$ python3 -q
>>> import numpy as np
>>> np.set_printoptions(suppress=True, linewidth=200)
>>> F = np.array([[1, 0, 0], [0, 1, 0], [2, 2, 1]])
>>> Q, Rm = np.linalg.qr(F)
>>> Rm.round(2)
array([[-2.24, -1.79, -0.89],
       [ 0.  , -1.34, -0.3 ],
       [ 0.  ,  0.  ,  0.33]])
>>> np.round(np.abs(np.diag(Rm)), 2)
array([2.24, 1.34, 0.33])
>>> np.allclose(F, F.T)
False
>>> np.linalg.determinant(F)
Traceback (most recent call last):
  File "<python-input-7>", line 1, in <module>
    np.linalg.determinant(F)
    ^^^^^^^^^^^^^^^^^^^^^
AttributeError: module 'numpy.linalg' has no attribute 'determinant'
>>> W1 = np.array([[0, 3], [4, 2], [4, 5]])
>>> coef = np.array([-3, 1])
>>> H = np.maximum(F @ W1 + coef, 0)
>>> (H > 0).astype(int)
array([[0, 1],
       [1, 1],
       [1, 1]])
>>> np.round((H > 0).mean(axis=0), 2)
array([0.67, 1.  ])
>>> W2 = np.array([[1, 1], [0, 2]])
>>> (H @ W2).round(6).argmax(axis=1)
array([1, 1, 1])
>>> W1 @ W2
array([[ 0,  6],
       [ 4,  8],
       [ 4, 14]])
>>> Q, V = np.linalg.qr(F[:, :1])[0], np.linalg.qr(F[:, 1:])[0]
>>> sigma = np.linalg.svd(Q.T @ V, compute_uv=False)
>>> round(np.linalg.norm(Q @ Q.T - V @ V.T, 2), 2)
np.float64(1.0)
>>> np.round(np.degrees(np.arccos(sigma.clip(0, 1))), 2)
array([26.57])
>>> np.round(np.linalg.eigvals(F), 2)
array([1., 1., 1.])
>>> np.round(np.linalg.det(F.T), 2)
np.float64(1.0)
>>> np.einsum("ij,ji->", F, F)
np.int64(3)
>>> np.einsum("ii->", F)
np.int64(3)
>>> X = np.array([[1.0, 0.0, 0.0], [0.0, 1.0, 0.0], [0.0, 0.33, 0.67]])
>>> np.poly(X)
array([ 1.  , -2.67,  2.34, -0.67])
>>> round(np.einsum("ij,ji->", X, X), 2)
np.float64(2.45)
>>> np.einsum("ii->", X)
np.float64(2.67)
>>> np.round(np.linalg.det(2 * X), 2), round(np.linalg.det(X), 2)
(np.float64(5.36), np.float64(0.67))
>>> np.round(np.linalg.det(X[::-1]), 2)
np.float64(-0.67)
>>> np.round(np.linalg.det(X.T), 2)
np.float64(0.67)
>>> W1 = np.array([[1, 2, 2], [0, 3, 2], [3, 0, 3]])
>>> coef = np.array([-2, -2, -1])
>>> H = np.maximum(X @ W1 + coef, 0)
>>> np.round((H > 0).mean(axis=0), 2)
array([0.33, 0.33, 1.  ])
>>> H.round(2)
array([[0.  , 0.  , 1.  ],
       [0.  , 1.  , 1.  ],
       [0.01, 0.  , 1.67]])
>>> W2 = np.array([[0, -2], [-3, 1], [0, -3]])
>>> (H @ W2).round(6).argmax(axis=1)
array([0, 1, 0])
>>> H @ W2
array([[ 0.  , -3.  ],
       [-3.  , -2.  ],
       [ 0.  , -5.03]])
>>> np.round(X @ X, 2)
array([[1.  , 0.  , 0.  ],
       [0.  , 1.  , 0.  ],
       [0.  , 0.55, 0.45]])
>>> np.prod(np.diag(X)), round(float(np.linalg.det(X)), 2)
(np.float64(0.67), 0.67)
>>> np.linalg.matrix_rank(X - X[0, 0] * np.eye(3))
np.int64(1)
>>> np.round(np.sort(np.linalg.eigvals(X).real), 2)
array([0.67, 1.  , 1.  ])
>>> np.round(X @ X, 2)
array([[1.  , 0.  , 0.  ],
       [0.  , 1.  , 0.  ],
       [0.  , 0.55, 0.45]])
>>> E = np.load("test15.npy")
>>> E
array([[-9.  ,  3.99, -6.03],
       [-9.04,  4.01, -5.98],
       [21.  , -9.  , 15.97],
       [ 0.02,  0.01, -0.02]])
>>> other = E / np.sqrt((E ** 2).mean(axis=1, keepdims=True))
>>> np.round(E - E.mean(axis=1, keepdims=True), 2)
array([[ -5.32,   7.67,  -2.35],
       [ -5.37,   7.68,  -2.31],
       [ 11.68, -18.32,   6.65],
       [  0.02,   0.01,  -0.02]])
>>> other[0].round(2)
array([-1.35,  0.6 , -0.9 ])
>>> W1 = np.array([[2, 3, 3, 3, 0, 1], [0, 0, 3, 3, 1, 3], [1, 2, 3, 3, 3, 1]])
>>> coef = np.array([3, 0, 1, 0, 1, 1])
>>> H = np.maximum(E @ W1 + coef, 0)
>>> (H > 0).mean(axis=0)
array([0.5, 0.5, 0.5, 0.5, 0.5, 0.5])
>>> W2 = np.array([[1, 2, 2],
...     [-2, 0, 0],
...     [2, 0, 1],
...     [-1, 2, -1],
...     [0, 1, 1],
...     [-2, 2, -1]])
>>> (H @ W2).round(6).argmax(axis=1)
array([0, 0, 1, 1])
>>> m1 = np.array([[15, 3, 0], [1, 19, 0], [1, 4, 5]])
>>> other = np.linalg.invert(m1)
Traceback (most recent call last):
  File "<python-input-56>", line 1, in <module>
    other = np.linalg.invert(m1)
            ^^^^^^^^^^^^^^^^
AttributeError: module 'numpy.linalg' has no attribute 'invert'
>>> other = np.linalg.inv(m1)
>>> (np.abs(other) > 1e-9).astype(int)
array([[1, 1, 0],
       [1, 1, 0],
       [1, 1, 1]])
>>> other.round(2) + 0
array([[ 0.07, -0.01,  0.  ],
       [ 0.  ,  0.05,  0.  ],
       [-0.01, -0.04,  0.2 ]])
>>> np.round(np.linalg.inv(other), 2)
array([[15.,  3.,  0.],
       [ 1., 19.,  0.],
       [ 1.,  4.,  5.]])
>>> np.round(m1 @ other, 2) + 0
array([[1., 0., 0.],
       [0., 1., 0.],
       [0., 0., 1.]])
>>> np.round(np.linalg.det(m1) * other, 2)
array([[ 95., -15.,   0.],
       [ -5.,  75.,   0.],
       [-15., -57., 282.]])
>>> np.allclose(other, m1.T)
False
>>> np.round(np.linalg.cond(m1), 2)
np.float64(4.15)
>>> evals, V = np.linalg.eig(m1)
>>> np.round(np.sort(np.linalg.eigvals(m1.T)), 2)
array([ 5.  , 14.35, 19.65])
>>> np.round(np.sort(np.linalg.eigvals(m1 @ m1)), 2)
array([ 25.  , 206.04, 385.96])
>>> evals.round(2)
array([ 5.  , 19.65, 14.35])
>>> rng = np.random.default_rng(2112)
>>> idx = rng.permutation(3)
>>> other = m1[:, idx] * rng.choice([-1, 1], 3)
>>> other
array([[ 0, 15,  3],
       [ 0,  1, 19],
       [ 5,  1,  4]])
>>> Uu, _, Vt = np.linalg.svd(m1.T @ other)
>>> np.round(Uu @ Vt, 2) + 0
array([[0., 1., 0.],
       [0., 0., 1.],
       [1., 0., 0.]])
>>> np.round(np.linalg.lstsq(m1, other)[0], 2) + 0
array([[0., 1., 0.],
       [0., 0., 1.],
       [1., 0., 0.]])
>>> mat = np.loadtxt("arr.csv", delimiter=",")
>>> mat.round(2)
array([[ 0.13, -0.22, -0.22, -0.13],
       [-0.22,  0.37,  0.37,  0.22],
       [-0.22,  0.37,  0.37,  0.22],
       [-0.13,  0.22,  0.22,  0.13]])
>>> other = mat + rng.integers(-2, 3, (4, 1)) @ rng.integers(-2, 3, (1, 4))
>>> other.round(2)
array([[ 4.13, -0.22,  1.78,  1.87],
       [ 3.78,  0.37,  2.37,  2.22],
       [-2.22,  0.37, -0.63, -0.78],
       [ 3.87,  0.22,  2.22,  2.13]])
>>> np.abs(other - mat).sum(axis=1)
array([8., 8., 4., 8.])
>>> np.round(np.linalg.svd(other - mat, compute_uv=False), 2) + 0
array([8.83, 0.  , 0.  , 0.  ])
>>> other - mat
array([[ 4.,  0.,  2.,  2.],
       [ 4.,  0.,  2.,  2.],
       [-2.,  0., -1., -1.],
       [ 4.,  0.,  2.,  2.]])
>>> other = np.array([[1, -3], [-3, -2]])
>>> W2 = np.kron(other, mat)
>>> W2.round(2)
array([[ 0.13, -0.22, -0.22, -0.13, -0.4 ,  0.66,  0.66,  0.4 ],
       [-0.22,  0.37,  0.37,  0.22,  0.66, -1.1 , -1.1 , -0.66],
       [-0.22,  0.37,  0.37,  0.22,  0.66, -1.1 , -1.1 , -0.66],
       [-0.13,  0.22,  0.22,  0.13,  0.4 , -0.66, -0.66, -0.4 ],
       [-0.4 ,  0.66,  0.66,  0.4 , -0.26,  0.44,  0.44,  0.26],
       [ 0.66, -1.1 , -1.1 , -0.66,  0.44, -0.74, -0.74, -0.44],
       [ 0.66, -1.1 , -1.1 , -0.66,  0.44, -0.74, -0.74, -0.44],
       [ 0.4 , -0.66, -0.66, -0.4 ,  0.26, -0.44, -0.44, -0.26]])
>>> W2.shape
(8, 8)
>>> np.linalg.matrix_rank(W2)
np.int64(2)
>>> try:
...     np.linalg.cholesky(W2)
... except np.linalg.LinAlgError as e:
...     print("failed:", e)
... 
failed: Matrix is not positive definite
>>> [round(float(np.linalg.det(W2[:i, :i])), 2) + 0 for i in range(1, 9)]
[0.13, 0.0, 0.0, 0.0, 0.0, 0.0, 0.0, 0.0]
>>> round(np.linalg.eigvalsh(W2).min(), 2)
np.float64(-3.85)
>>> other = mat / np.sqrt((mat ** 2).mean(axis=1, keepdims=True))
>>> other[3].round(2)
array([-0.73,  1.21,  1.21,  0.73])
>>> np.round(np.linalg.norm(other, axis=1), 2)
array([2., 2., 2., 2.])
>>> np.linalg.matrix_rank(mat, rtol=0.1)
np.int64(1)
>>> M = np.load("out4.npy")
>>> M
array([[0, 1, 4, 0],
       [0, 0, 0, 8],
       [0, 0, 0, 0],
       [0, 0, 0, 0]])
>>> Uu, sigma, Vt = np.linalg.svd(M)
>>> V = Vt[:(sigma > 1e-8).sum()]
>>> x0 = M[3] + 4 * M[1] + rng.integers(2) * np.eye(4)[1]
>>> x0
array([ 0.,  0.,  0., 32.])
>>> round(np.linalg.norm(x0 - V.T @ V @ x0), 2)
np.float64(0.0)
>>> np.round(V.T @ V, 2)
array([[0.  , 0.  , 0.  , 0.  ],
       [0.  , 0.06, 0.24, 0.  ],
       [0.  , 0.24, 0.94, 0.  ],
       [0.  , 0.  , 0.  , 1.  ]])
>>> np.round(np.diag(V.T @ V), 2)
array([0.  , 0.06, 0.94, 1.  ])
